>>> import numpy as np
>>> import numpy.linalg as la
>>> np.set_printoptions(precision=3, suppress=True, linewidth=120)
>>> A2 = np.array([[5, 3, 1, 0, 1, 5],
...     [4, 1, 5, 4, 1, 1],
...     [1, 4, 5, 4, 2, 0],
...     [0, 0, 0, 5, 5, 2],
...     [2, 0, 1, 1, 0, 5],
...     [2, 4, 1, 3, 0, 1],
...     [0, 1, 3, 4, 5, 4],
...     [3, 3, 1, 3, 5, 3]])
>>> F = A2.T @ A2
>>> F
array([[59, 40, 37, 37, 26, 50],
       [40, 52, 38, 45, 32, 33],
       [37, 38, 63, 59, 36, 31],
       [37, 45, 59, 92, 72, 47],
       [26, 32, 36, 72, 81, 51],
       [50, 33, 31, 47, 51, 81]])
>>> # symmetric
>>> w1 = np.array([[2, 0, 0, 2, 3],
...     [0, 0, 2, 3, 2],
...     [1, 2, 2, 0, 0],
...     [0, 0, 3, 1, 0],
...     [2, 1, 0, 0, 1],
...     [2, 3, 1, 3, 0]])
>>> b = np.array([1, 2, 1, 1, 0])
>>> act = np.maximum(F @ w1 + b, 0)
>>> la.matrix_rank(act)
np.int64(5)
>>> (act > 0).mean(axis=0)
array([1., 1., 1., 1., 1.])
>>> act
array([[308, 252, 316, 426, 283],
       [249, 209, 349, 381, 256],
       [272, 257, 411, 341, 223],
       [372, 333, 532, 443, 273],
       [353, 308, 404, 374, 223],
       [396, 358, 351, 490, 267]])
>>> Z = np.array([[0, 1, 1], [1, 1, 2], [1, 1, 0], [1, 1, 0], [2, 2, 0]])
>>> act @ Z
array([[1560, 1868,  812],
       [1451, 1700,  667],
       [1455, 1727,  786],
       [1854, 2226, 1038],
       [1532, 1885,  969],
       [1733, 2129, 1112]])
>>> (act @ Z).round(6).argmax(axis=1)
array([1, 1, 1, 1, 1, 1])
>>> G = F.T @ F
>>> la.matrix_rank(G)
np.int64(6)
>>> np.allclose(G, G.T)
True
>>> np.trace(G), (F ** 2).sum()
(np.int64(89396), np.int64(89396))
>>> print(la.svd(F, compute_uv=False) ** 2)
[83194.872  3404.538  2354.997   338.057    63.151    40.385]
>>> print(la.eigvalsh(G)[::-1])
[83194.872  3404.538  2354.997   338.057    63.151    40.385]
>>> w, evecs = la.eigh(F)
>>> x = np.array([2, 4, 0, 0, 0, 3])
>>> evecs * np.abs(w) @ evecs.T
array([[59., 40., 37., 37., 26., 50.],
       [40., 52., 38., 45., 32., 33.],
       [37., 38., 63., 59., 36., 31.],
       [37., 45., 59., 92., 72., 47.],
       [26., 32., 36., 72., 81., 51.],
       [50., 33., 31., 47., 51., 81.]])
>>> x @ F @ x
np.int64(3829)
>>> la.eigvalsh(F[1:, 1:])
array([  6.411,  18.375,  36.77 ,  49.091, 258.353])
>>> np.abs(F).sum(axis=1).max(), round(float(np.abs(w).max()), 3)
(np.int64(352), 288.435)
>>> print((F + F.T) / 2)
[[59. 40. 37. 37. 26. 50.]
 [40. 52. 38. 45. 32. 33.]
 [37. 38. 63. 59. 36. 31.]
 [37. 45. 59. 92. 72. 47.]
 [26. 32. 36. 72. 81. 51.]
 [50. 33. 31. 47. 51. 81.]]
>>> print(round(np.abs(la.eigvals(F)).max(), 3))
288.435
>>> x = np.ones(6)
>>> for _ in range(4):
...     x = F @ x
...     x /= la.norm(x)
...     print(round(x @ F @ x, 3))
... 
288.291
288.43
288.435
288.435
>>> x
array([0.342, 0.334, 0.375, 0.514, 0.44 , 0.416])
>>> np.round(la.eigvalsh(F)[-1], 3)
np.float64(288.435)
>>> J = np.loadtxt("x.csv", delimiter=",")
>>> print(J)
[[ 0.  2.  0.  0.  0.]
 [ 0.  0.  0.  0. -7.]
 [ 7.  0.  0.  0.  0.]
 [ 0.  0.  0. -8.  0.]
 [ 0.  0. -6.  0.  0.]]
>>> J[:, 4] @ J[:, 3]
np.float64(0.0)
>>> def softmax(z):
...     e = np.exp(z - z.max(axis=-1, keepdims=True))
...     return e / e.sum(axis=-1, keepdims=True)
... 
>>> print(softmax(J).sum(axis=1))
[1. 1. 1. 1. 1.]
>>> S = J @ J.T / np.sqrt(5)
>>> np.round(softmax(S), 3) + 0
array([[0.599, 0.1  , 0.1  , 0.1  , 0.1  ],
       [0.   , 1.   , 0.   , 0.   , 0.   ],
       [0.   , 0.   , 1.   , 0.   , 0.   ],
       [0.   , 0.   , 0.   , 1.   , 0.   ],
       [0.   , 0.   , 0.   , 0.   , 1.   ]])
>>> softmax(S).round(6).argmax(axis=1)
array([0, 1, 2, 3, 4])
>>> np.round(softmax(S)[3] @ J, 3) + 0
array([ 0.,  0.,  0., -8.,  0.])
>>> K = np.loadtxt("data.csv", delimiter=",")
>>> K
array([[-0.43 ,  0.628,  0.124, -0.014, -0.185, -0.24 ,  0.174, -0.834,  0.414],
       [ 0.628, -1.334, -0.25 ,  0.009, -0.284, -0.189,  0.435, -0.006,  0.519],
       [ 0.124, -0.25 , -0.733, -0.012, -0.17 ,  0.269, -0.263, -0.693,  0.35 ],
       [-0.014,  0.009, -0.012, -0.925, -0.126, -0.057, -0.125,  0.093, -0.267],
       [-0.185, -0.284, -0.17 , -0.126, -0.831,  0.273, -0.047,  0.053,  0.485],
       [-0.24 , -0.189,  0.269, -0.057,  0.273, -0.846,  0.086,  0.046, -0.089],
       [ 0.174,  0.435, -0.263, -0.125, -0.047,  0.086, -1.151, -0.599,  0.805],
       [-0.834, -0.006, -0.693,  0.093,  0.053,  0.046, -0.599,  0.316, -0.8  ],
       [ 0.414,  0.519,  0.35 , -0.267,  0.485, -0.089,  0.805, -0.8  , -0.066]])
>>> # symmetric, so the eigenvalues are real
>>> np.all(la.eigvalsh(K) > 0)
np.False_
>>> [round(float(la.det(K[:i, :i])), 2) + 0 for i in range(1, 10)]
[-0.43, 0.18, -0.12, 0.11, 0.0, -0.12, 0.19, 0.0, 0.0]
>>> la.norm(K, axis=1).argmax()
np.int64(1)
>>> la.norm(K, axis=1)
array([1.259, 1.677, 1.178, 0.985, 1.079, 0.988, 1.627, 1.513, 1.473])
>>> np.round(la.norm(K, 2), 3)
np.float64(2.0)
>>> round(la.norm(K, 1), 3), round(la.norm(K, np.inf), 3)
(np.float64(3.794), np.float64(3.794))
>>> round(la.norm(K[3] - K[8]), 3)
np.float64(1.756)
>>> [round(float(x), 3) for x in la.svd(K, compute_uv=False)[:3]]
[2.0, 2.0, 2.0]
>>> print(la.matrix_rank(K, rtol=0.1))
7
>>> np.argsort(-la.norm(K, axis=0).round(6), kind="stable")[:3]
array([1, 6, 7])
>>> f = np.array([5, 4, 3, 1, 2, 1, 2, 3])
>>> X = f[np.abs(np.subtract.outer(np.arange(8), np.arange(8)))]
>>> X
array([[5, 4, 3, 1, 2, 1, 2, 3],
       [4, 5, 4, 3, 1, 2, 1, 2],
       [3, 4, 5, 4, 3, 1, 2, 1],
       [1, 3, 4, 5, 4, 3, 1, 2],
       [2, 1, 3, 4, 5, 4, 3, 1],
       [1, 2, 1, 3, 4, 5, 4, 3],
       [2, 1, 2, 1, 3, 4, 5, 4],
       [3, 2, 1, 2, 1, 3, 4, 5]])
>>> A2 = X ** -1
Traceback (most recent call last):
  File "<python-input-59>", line 1, in <module>
    A2 = X ** -1
         ~~^^~~~
ValueError: Integers to negative integer powers are not allowed.
>>> A2 = la.inv(X)
>>> la.det(X) * A2
array([[ 1296.,   648., -1392., -1392.,  3120., -1392., -1608.,  1296.],
       [  648.,   324.,  1560.,  -696., -2952.,  3816.,  -804., -1608.],
       [-1392.,  1560.,  -176.,  1328.,  -176., -3184.,  3816., -1392.],
       [-1392.,  -696.,  1328.,  -176.,  1328.,  -176., -2952.,  3120.],
       [ 3120., -2952.,  -176.,  1328.,  -176.,  1328.,  -696., -1392.],
       [-1392.,  3816., -3184.,  -176.,  1328.,  -176.,  1560., -1392.],
       [-1608.,  -804.,  3816., -2952.,  -696.,  1560.,   324.,   648.],
       [ 1296., -1608., -1392.,  3120., -1392., -1392.,   648.,  1296.]])
>>> np.round(X @ A2, 3) + 0
array([[1., 0., 0., 0., 0., 0., 0., 0.],
       [0., 1., 0., 0., 0., 0., 0., 0.],
       [0., 0., 1., 0., 0., 0., 0., 0.],
       [0., 0., 0., 1., 0., 0., 0., 0.],
       [0., 0., 0., 0., 1., 0., 0., 0.],
       [0., 0., 0., 0., 0., 1., 0., 0.],
       [0., 0., 0., 0., 0., 0., 1., 0.],
       [0., 0., 0., 0., 0., 0., 0., 1.]])
>>> w, evecs = la.eigh(X)
>>> x = np.array([-1, 2, 1, 1, -1, -2, 2, -2])
>>> la.eigvalsh(X[1:, 1:])
array([-1.046, -0.473,  1.524,  2.308,  4.876,  7.522, 20.29 ])
>>> (np.sign(evecs[:, -1].round(6)) == np.sign(evecs[0, -1].round(6))).astype(int)
array([1, 1, 1, 1, 1, 1, 1, 1])
>>> x @ X @ x / (x @ x), round(w[0], 3), np.round(w[-1], 3)
(np.float64(1.7), np.float64(-1.288), np.float64(22.292))
>>> np.allclose(X, X.T)
True
>>> (X + X.T) / 2
array([[5., 4., 3., 1., 2., 1., 2., 3.],
       [4., 5., 4., 3., 1., 2., 1., 2.],
       [3., 4., 5., 4., 3., 1., 2., 1.],
       [1., 3., 4., 5., 4., 3., 1., 2.],
       [2., 1., 3., 4., 5., 4., 3., 1.],
       [1., 2., 1., 3., 4., 5., 4., 3.],
       [2., 1., 2., 1., 3., 4., 5., 4.],
       [3., 2., 1., 2., 1., 3., 4., 5.]])
>>> round(float(np.abs(la.eigvals(X)).max()), 3)
22.292
>>> la.matrix_power(X, 2)
array([[69, 67, 64, 53, 50, 49, 53, 56],
       [67, 76, 73, 65, 55, 51, 48, 53],
       [64, 73, 81, 74, 67, 56, 51, 49],
       [53, 65, 74, 81, 74, 67, 55, 50],
       [50, 55, 67, 74, 81, 74, 65, 53],
       [49, 51, 56, 67, 74, 81, 73, 64],
       [53, 48, 51, 55, 65, 73, 76, 67],
       [56, 53, 49, 50, 53, 64, 67, 69]])
>>> np.allclose(X @ X.T, X.T @ X)
True
>>> print(np.trace(X))
40
>>> P = np.triu(np.array([[-4, 4, -9, -6, -9],
...     [-7, -6, -4, 7, 8],
...     [6, 4, 3, -3, -5],
...     [-7, -2, -3, -3, -1],
...     [8, 8, 5, 9, 7]]), 1) + np.eye(5)
>>> A2 = P @ J @ la.inv(P)
>>> np.round(np.poly(A2), 3) + 0
array([    1.,     8.,     0.,     0.,  -588., -4704.])
>>> P @ J - J @ P
array([[-63.,   0.,  62.,  34., -44.],
       [-28.,   0., -48., -56.,   0.],
       [  0., -28.,  93.,  66.,  63.],
       [  0.,   0.,   6.,   0.,  -8.],
       [  0.,   0.,   0., -18., -30.]])
>>> A2
array([[ -63.,  254.,  503., -599., -711.],
       [ -28.,  112.,  148., -564., -979.],
       [   7.,  -28.,  -19.,  205.,  397.],
       [   0.,    0.,    6.,   10.,   40.],
       [   0.,    0.,   -6.,  -18.,  -48.]])
>>> W0 = np.loadtxt("test0.csv", delimiter=",")
>>> W0
array([[-1.,  2.,  0.,  0.,  0.,  0.,  0.,  0.,  0.,  0.],
       [-1.,  2.,  0.,  0.,  0.,  0.,  0.,  0.,  0.,  0.],
       [ 0.,  0.,  1.,  3., -3., -2.,  0., -1.,  1., -3.],
       [ 0.,  0.,  3.,  2.,  2., -3.,  1.,  1., -1., -2.],
       [ 0.,  0.,  2.,  2., -3.,  2., -3.,  3., -2., -2.],
       [ 0.,  0.,  1.,  2., -1.,  3.,  1., -1., -1.,  1.],
       [ 0.,  0., -1., -3.,  1.,  0.,  2.,  0.,  0.,  1.],
       [ 0.,  0., -2.,  3., -1., -2.,  0.,  2., -2., -2.],
       [ 0.,  0., -3.,  0.,  1., -2., -1.,  0.,  1., -1.],
       [ 0.,  0.,  2.,  3.,  0.,  3., -2.,  1.,  2.,  3.]])
>>> # rows 0 and 1 are equal
>>> round(float(la.norm(W0, 2) / la.norm(W0)), 3)
0.596
>>> la.cond(W0) > 100
np.True_
>>> la.matrix_rank(W0, rtol=0.1)
np.int64(8)
>>> U, sv, Vt = la.svd(W0)
>>> sv.round(3) + 0
array([9.353, 8.342, 5.176, 4.511, 4.205, 3.427, 3.162, 1.438, 0.557, 0.   ])
>>> A2 = U[:, :9] @ np.diag(sv[:9]) @ Vt[:9]
>>> la.matrix_rank(W0, rtol=0.05)
np.int64(9)
>>> A2.round(3) + 0
array([[-1.,  2.,  0.,  0.,  0.,  0.,  0.,  0.,  0.,  0.],
       [-1.,  2.,  0.,  0.,  0.,  0.,  0.,  0.,  0.,  0.],
       [ 0.,  0.,  1.,  3., -3., -2.,  0., -1.,  1., -3.],
       [ 0.,  0.,  3.,  2.,  2., -3.,  1.,  1., -1., -2.],
       [ 0.,  0.,  2.,  2., -3.,  2., -3.,  3., -2., -2.],
       [ 0.,  0.,  1.,  2., -1.,  3.,  1., -1., -1.,  1.],
       [ 0.,  0., -1., -3.,  1.,  0.,  2.,  0.,  0.,  1.],
       [ 0.,  0., -2.,  3., -1., -2.,  0.,  2., -2., -2.],
       [ 0.,  0., -3.,  0.,  1., -2., -1.,  0.,  1., -1.],
       [ 0.,  0.,  2.,  3.,  0.,  3., -2.,  1.,  2.,  3.]])
>>> la.matrix_rank(A2)
np.int64(9)
>>> round(la.norm(W0 - A2) / la.norm(W0), 3)
np.float64(0.0)
>>> round(np.abs(W0 - A2).max(), 3)
np.float64(0.0)
>>> feats = np.loadtxt("dump.csv", delimiter=",")
>>> feats
array([[ 3.1, -1.3, -1.1, -0.9, -0.2, -2.5],
       [ 0.8,  0.3, -0.4,  0.8, -1.5, -8. ],
       [ 0.1, -1. , -0.2,  0.3,  0.4,  4.5],
       [ 0.7, -1.2, -0.9, -0.7, -0.4,  5. ],
       [ 0. , -0.6, -1.8, -0.5,  2.2,  0.5],
       [ 0.3, -3. ,  1.7, -1.1, -1.5, -2. ],
       [-0.7, -1. , -1.1,  0.4,  1.3,  7.5],
       [ 1.2, -0.5, -0.2, -2.1, -0.4, -6. ],
       [-0.2,  0.3,  0.9,  3. , -0.5, 13. ],
       [-0.2,  0.6,  0. , -0.6, -0.4, -4. ],
       [-1.6, -0.1, -0.3, -2.1, -2.1,  5. ],
       [ 0.5,  0.5, -2.1,  1.1, -0.1, -6.5],
       [ 0.7,  0.1, -1.2,  0. , -2.1,  2. ],
       [-2.1, -1.4, -0.2,  1.2, -0.6, -6. ]])
>>> # column 5 is much longer than the rest
>>> dist = la.norm(feats[:, None] - feats[None], axis=-1)
>>> la.matrix_rank(dist ** 2)
np.int64(8)
>>> np.unravel_index(dist.round(6).argmax(), dist.shape)
(np.int64(1), np.int64(8))
>>> print(dist.mean(axis=1).argmax())
8
>>> x = np.array([2, 2, 1, 2, 2, 2])
>>> rhs = feats @ x
>>> b, lr = np.zeros(6), 1 / la.norm(feats, 2) ** 2
>>> for i in range(200):
...     b -= lr * feats.T @ (feats @ b - rhs)
...     if i % 50 == 0: print(i, round(la.norm(feats @ b - rhs), 3))
... 
0 17.45
50 3.007
100 0.848
150 0.255
>>> b
array([1.989, 1.994, 0.982, 2.002, 1.993, 2.   ])
